% ipython --no-banner

In [1]: import numpy as np

In [2]: np.set_printoptions(suppress=True, linewidth=100)

In [3]: F = np.loadtxt("arr.csv", delimiter=",")

In [4]: F
Out[4]: 
array([[-0.09,  0.01, -0.24],
       [-0.29,  0.43, -0.14],
       [-0.73,  0.6 , -0.93],
       [ 0.06, -0.6 , -0.74],
       [-0.24,  0.62,  0.43],
       [ 0.24, -0.78, -0.75],
       [-0.18, -0.29, -0.77],
       [ 0.56,  0.62,  1.  ],
       [-0.47,  0.72, -0.03],
       [ 0.26,  0.89,  1.  ]])

In [5]: basis = F[[8, 2]].astype(float)

In [6]: for _ in range(5):
   ...:     idx = np.linalg.norm(F[:, None] - basis, axis=-1).argmin(axis=1)
   ...:     basis = np.array([F[idx == j].mean(axis=0) for j in range(2)])
   ...: 

In [7]: idx
Out[7]: array([1, 0, 1, 1, 0, 1, 1, 0, 0, 0])

In [8]: np.round(basis[1] - basis[0], 2)
Out[8]: array([-0.1 , -0.87, -1.14])

In [9]: Xs = F - F.mean(axis=0)

In [10]: vecs = np.linalg.svd(Xs)[2][:2]

In [11]: other = Xs - Xs @ vecs.T @ vecs

In [12]: np.round(np.linalg.norm(other) / np.linalg.norm(Xs), 2)
Out[12]: np.float64(0.09)

In [13]: np.linalg.norm(other, axis=1).round(6).argmax()
Out[13]: np.int64(4)

In [14]: Xs = (F - F.mean(axis=0)) / F.std(axis=0)

In [15]: np.round(Xs.std(axis=0), 2)
Out[15]: array([1., 1., 1.])

In [16]: np.argwhere(np.abs(Xs) > 2)
Out[16]: array([], shape=(0, 2), dtype=int64)

In [17]: coef = np.linalg.lstsq(np.delete(Xs, 1, axis=1), Xs[:, 1])[0]

In [18]: np.abs(coef).argmax()
Out[18]: np.int64(1)

In [19]: K = np.load("layer15.npy")

In [20]: K
Out[20]: 
array([[ 5,  7, -5, -4],
       [-1, -7, -7,  8],
       [ 3,  1, -6, -2],
       [-4, -8, -2,  2]])

In [21]: P = np.triu(np.array([[-3, 5, 0, 1], [1, 0, -5, 0], [-3, 0, -4, -2], [2, 5, 2, 2]]), 1) + np.eye(4)

In [22]: other = P @ K @ np.linalg.inv(P)

In [23]: P @ K - K @ P
Out[23]: 
array([[ -9., -68.,  -2.,  27.],
       [-15.,   0.,  -5.,  -3.],
       [  8.,   1.,   9., -19.],
       [  0.,  20., -40.,   0.]])

In [24]: np.trace(other), np.trace(K)
Out[24]: (np.float64(-6.0), np.int64(-6))

In [25]: np.round(np.poly(other), 2)
Out[25]: array([  1.,   6.,  34., 280., 456.])

In [26]: other
Out[26]: 
array([[  -4.,  -16., -122., -202.],
       [ -16.,   68.,  363.,  760.],
       [  11.,  -38., -192., -401.],
       [  -4.,   12.,   58.,  122.]])

In [27]: round(np.linalg.det(other), 2)
Out[27]: np.float64(456.0)

In [28]: np.round(np.linalg.norm(other, 2) / np.linalg.norm(other), 2)
Out[28]: np.float64(1.0)

In [29]: [round(float(x), 2) for x in np.linalg.svd(other, compute_uv=False)[:3]]
Out[29]: [993.61, 24.14, 3.17]

In [30]: np.allclose(K, K.T)
Out[30]: False

In [31]: (K - K.T) / 2
Out[31]: 
array([[ 0.,  4., -4.,  0.],
       [-4.,  0., -4.,  8.],
       [ 4.,  4.,  0.,  0.],
       [ 0., -8.,  0.,  0.]])

In [32]: rng = np.random.default_rng(7063)

In [33]: idx = rng.permutation(4)

In [34]: idx
Out[34]: array([0, 2, 1, 3])

In [35]: other = K[idx][:, idx]

In [36]: round(np.linalg.det(other), 2), round(np.linalg.det(K[idx]), 2)
Out[36]: (np.float64(456.0), np.float64(-456.0))

In [37]: np.diag(other)
Out[37]: array([ 5, -6, -7,  2])

In [38]: E = np.load("case8.npy")

In [39]: E
Out[39]: 
array([[ 2.7 , -1.99,  2.53,  3.65],
       [ 6.33,  3.5 ,  5.04,  2.57],
       [ 2.44,  0.59, -0.06, -3.09]])

In [40]: other = np.array([[-1, 2], [-1, 3]])

In [41]: basis = np.kron(other, E)

In [42]: round(np.linalg.norm(basis, 2), 2), np.round(np.linalg.norm(other, 2) * np.linalg.norm(E, 2), 2)
Out[42]: (np.float64(38.63), np.float64(38.63))

In [43]: basis.shape
Out[43]: (6, 8)

In [44]: other = E / np.linalg.norm(E, axis=1, keepdims=True)

In [45]: G = other @ other.T

In [46]: G.round(2)
Out[46]: 
array([[ 1.  ,  0.63, -0.27],
       [ 0.63,  1.  ,  0.25],
       [-0.27,  0.25,  1.  ]])

In [47]: G[1].round(2)
Out[47]: array([0.63, 1.  , 0.25])

In [48]: Uu, sigma, VT = np.linalg.svd(E, full_matrices=False)

In [49]: Uu.shape, sigma.shape, VT.shape
Out[49]: ((3, 3), (3,), (3, 4))

In [50]: np.round(Uu.T @ Uu, 2) + 0
Out[50]: 
array([[1., 0., 0.],
       [0., 1., 0.],
       [0., 0., 1.]])

In [51]: np.round(VT @ VT.T, 2) + 0
Out[51]: 
array([[1., 0., 0.],
       [0., 1., 0.],
       [0., 0., 1.]])

In [52]: sigma.round(2)
Out[52]: array([10. ,  5. ,  2.5])

In [53]: np.round(np.cumsum(sigma ** 2) / np.sum(sigma ** 2), 2)
Out[53]: array([0.76, 0.95, 1.  ])
